% python3 -q
>>> import numpy as np
>>> np.set_printoptions(precision=3, suppress=True, linewidth=200)
>>> M = np.loadtxt("a.csv", delimiter=",")
>>> print(M)
[[1.    0.5   0.25  0.125 0.062]
 [0.5   1.    0.5   0.25  0.125]
 [0.25  0.5   1.    0.5   0.25 ]
 [0.125 0.25  0.5   1.    0.5  ]
 [0.062 0.125 0.25  0.5   1.   ]]
>>> print(np.trace(M))
5.0
>>> print(np.allclose(M, M.T))
True
>>> print(np.sort(np.abs(np.linalg.eigvals(M))))
[0.36  0.457 0.69  1.231 2.262]
>>> print(np.linalg.matrix_power(M, 2))
[[1.332 1.164 0.828 0.531 0.311]
 [1.164 1.578 1.281 0.875 0.531]
 [0.828 1.281 1.625 1.281 0.828]
 [0.531 0.875 1.281 1.578 1.164]
 [0.311 0.531 0.828 1.164 1.332]]
>>> assert M == M.T
Traceback (most recent call last):
  File "<python-input-8>", line 1, in <module>
    assert M == M.T
           ^^^^^^^^
ValueError: The truth value of an array with more than one element is ambiguous. Use a.any() or a.all()
>>> A2 = np.array([[3, 3], [1, 0], [3, 3], [0, 1], [1, 3]])
>>> print(M @ A2)
[[4.312 4.061]
 [4.125 3.625]
 [4.5   5.   ]
 [2.625 4.375]
 [2.061 4.436]]
>>> print(np.linalg.matrix_rank(M @ A2))
2
>>> print(np.einsum("ik,kj->ij", M, A2))
[[4.312 4.061]
 [4.125 3.625]
 [4.5   5.   ]
 [2.625 4.375]
 [2.061 4.436]]
>>> print(np.linalg.matrix_rank(np.vstack([M, A2.T])))
5
>>> f = np.array([-1, -4, 4, 0, 5])
>>> A2 = M + np.outer(f, np.eye(5)[4])
>>> print(round(float(np.linalg.det(A2) / np.linalg.det(M)), 3), round(float(1 + np.linalg.solve(M, f)[4]), 3))
7.668 7.668
>>> print(np.linalg.matrix_rank(np.linalg.inv(A2) - np.linalg.inv(M), tol=1e-8))
1
>>> A2 = np.array([[-2, 2], [-2, -2]])
>>> basis = np.array([[6, -9], [-1, 9]])
>>> K = np.kron(A2, basis)
>>> print(K)
[[-12  18  12 -18]
 [  2 -18  -2  18]
 [-12  18 -12  18]
 [  2 -18   2 -18]]
>>> print(K.ravel(order="F"))
[-12   2 -12   2  18 -18  18 -18  12  -2 -12   2 -18  18  18 -18]
>>> K.reshape(4, 5)
Traceback (most recent call last):
  File "<python-input-23>", line 1, in <module>
    K.reshape(4, 5)
    ~~~~~~~~~^^^^^^
ValueError: cannot reshape array of size 16 into shape (4,5)
>>> t3 = K.reshape(4, 2, -1)
>>> print(np.einsum("ihd,ihd->ih", t3, t3))
[[468 468]
 [328 328]
 [468 468]
 [328 328]]
>>> print(t3[:, 0])
[[-12  18]
 [  2 -18]
 [-12  18]
 [  2 -18]]
>>> print(t3.shape)
(4, 2, 2)
>>> q, R = np.linalg.qr(K)
>>> print(np.abs(np.diag(R)))
[17.205 20.925 17.205 20.925]
>>> print(R.round(3) + 0)
[[ 17.205 -29.294   0.      0.   ]
 [  0.     20.925   0.      0.   ]
 [  0.      0.     17.205 -29.294]
 [  0.      0.      0.    -20.925]]
>>> print(q)
[[-0.697 -0.116  0.697 -0.116]
 [ 0.116 -0.697 -0.116 -0.697]
 [-0.697 -0.116 -0.697  0.116]
 [ 0.116 -0.697  0.116  0.697]]
>>> W0 = np.load("test7.npy")
>>> print(W0)
[[-0.365 -0.503  0.666  0.406 -0.075]
 [-0.511 -0.264 -0.579  0.259  0.517]
 [-0.365 -0.32  -0.336 -0.309 -0.746]
 [ 0.365 -0.69   0.04  -0.535  0.321]
 [-0.583  0.314  0.326 -0.622  0.261]]
>>> # columns are unit length and at right angles
>>> x = np.array([2, 0, -3, 2, 0])
>>> print(np.sort(np.abs(np.degrees(np.angle(np.linalg.eigvals(W0))))))
[  0.    101.883 101.883 156.022 156.022]
>>> print(np.linalg.inv(W0))
[[-0.365 -0.511 -0.365  0.365 -0.583]
 [-0.503 -0.264 -0.32  -0.69   0.314]
 [ 0.666 -0.579 -0.336  0.04   0.326]
 [ 0.406  0.259 -0.309 -0.535 -0.622]
 [-0.075  0.517 -0.746  0.321  0.261]]
>>> print(5 - np.linalg.matrix_rank(W0 - np.eye(5), tol=1e-8))
1
>>> data = np.load("arr.npy")
>>> print(data)
[[-0.707  0.     0.     0.     0.    -0.707]
 [ 0.     1.     0.     0.     0.     0.   ]
 [ 0.     0.     1.     0.     0.     0.   ]
 [ 0.     0.     0.     1.     0.     0.   ]
 [ 0.     0.     0.     0.     1.     0.   ]
 [ 0.707  0.     0.     0.     0.    -0.707]]
>>> x = np.array([7, 7, -3, 2, 5, 7])
>>> print(round(np.linalg.det(data), 3))
1.0
>>> print(data.T @ (data @ x))
[ 7.  7. -3.  2.  5.  7.]
>>> print(np.linalg.inv(data))
[[-0.707  0.     0.     0.     0.     0.707]
 [ 0.     1.     0.     0.     0.     0.   ]
 [ 0.     0.     1.     0.     0.     0.   ]
 [ 0.     0.     0.     1.     0.     0.   ]
 [ 0.     0.     0.     0.     1.     0.   ]
 [-0.707 -0.    -0.    -0.    -0.    -0.707]]
>>> A2 = np.array([[-1, -5, -3],
...     [0, 3, 1],
...     [5, -4, -1],
...     [4, -1, 2],
...     [-5, 1, 0],
...     [-5, 0, 4]])
>>> print(np.vstack([data, A2.T]).shape)
(9, 6)
>>> print(np.einsum("ik,kj->ij", data, A2))
[[ 4.243  3.536 -0.707]
 [ 0.     3.     1.   ]
 [ 5.    -4.    -1.   ]
 [ 4.    -1.     2.   ]
 [-5.     1.     0.   ]
 [ 2.828 -3.536 -4.95 ]]
>>> print(np.linalg.matrix_rank(data @ A2))
3
>>> print(np.einsum("ik,kj->ji", data, A2))
[[ 4.243  0.     5.     4.    -5.     2.828]
 [ 3.536  3.    -4.    -1.     1.    -3.536]
 [-0.707  1.    -1.     2.     0.    -4.95 ]]
>>> rng = np.random.default_rng(929427)
>>> A2 = data + rng.integers(-2, 3, (6, 1)) @ rng.integers(-2, 3, (1, 6))
>>> print(A2)
[[ 1.293  4.     4.    -4.    -2.    -0.707]
 [-1.    -1.    -2.     2.     1.     0.   ]
 [-1.    -2.    -1.     2.     1.     0.   ]
 [-2.    -4.    -4.     5.     2.     0.   ]
 [-1.    -2.    -2.     2.     2.     0.   ]
 [ 1.707  2.     2.    -2.    -1.    -0.707]]
>>> print(np.abs(A2 - data).sum(axis=1))
[16.  8.  8. 16.  8.  8.]
>>> print(data[:, 4] @ data[:, 0])
0.0
>>> print(np.linalg.svd(data, compute_uv=False))
[1. 1. 1. 1. 1. 1.]
>>> print(np.round(data @ data.T, 3) + 0)
[[1. 0. 0. 0. 0. 0.]
 [0. 1. 0. 0. 0. 0.]
 [0. 0. 1. 0. 0. 0.]
 [0. 0. 0. 1. 0. 0.]
 [0. 0. 0. 0. 1. 0.]
 [0. 0. 0. 0. 0. 1.]]
>>> print(np.sort(np.linalg.eigvals(data).real))
[-0.707 -0.707  1.     1.     1.     1.   ]
>>> print(np.round(np.linalg.det(data), 3))
1.0
>>> print((np.linalg.matrix_power((data != 0) + (data.T != 0) + np.eye(6), 6) > 0).astype(int))
[[1 0 0 0 0 1]
 [0 1 0 0 0 0]
 [0 0 1 0 0 0]
 [0 0 0 1 0 0]
 [0 0 0 0 1 0]
 [1 0 0 0 0 1]]
>>> E = rng.normal(size=(11, 5)) + 5 * np.array([3, -3, 1, -5, 3])
>>> print(E)
[[ 14.414 -14.265   5.572 -23.208  15.677]
 [ 15.484 -15.523   5.675 -24.846  15.338]
 [ 16.153 -13.817   5.022 -26.4    14.712]
 [ 15.929 -15.66    3.695 -24.836  14.92 ]
 [ 14.053 -14.574   1.228 -24.166  15.137]
 [ 16.495 -15.637   3.834 -25.491  15.327]
 [ 15.623 -16.116   5.538 -26.475  12.896]
 [ 15.182 -15.11    6.337 -22.935  14.684]
 [ 15.71  -16.321   4.95  -25.7    15.631]
 [ 14.396 -12.671   4.758 -23.7    15.534]
 [ 15.612 -15.755   7.003 -24.725  15.728]]
>>> D = np.linalg.norm(E[:, None] - E[None], axis=-1)
>>> print(D.shape)
(11, 11)
>>> print(D[:5, :5])
[[0.    2.352 3.827 3.315 4.506]
 [2.352 0.    2.567 2.076 4.819]
 [3.827 2.567 0.    2.774 4.954]
 [3.315 2.076 2.774 0.    3.359]
 [4.506 4.819 4.954 3.359 0.   ]]
>>> print(D[5])
[3.817 2.2   2.459 0.967 3.959 0.    3.282 3.901 1.57  4.16  3.403]
>>> print(np.linalg.matrix_rank(D ** 2))
7
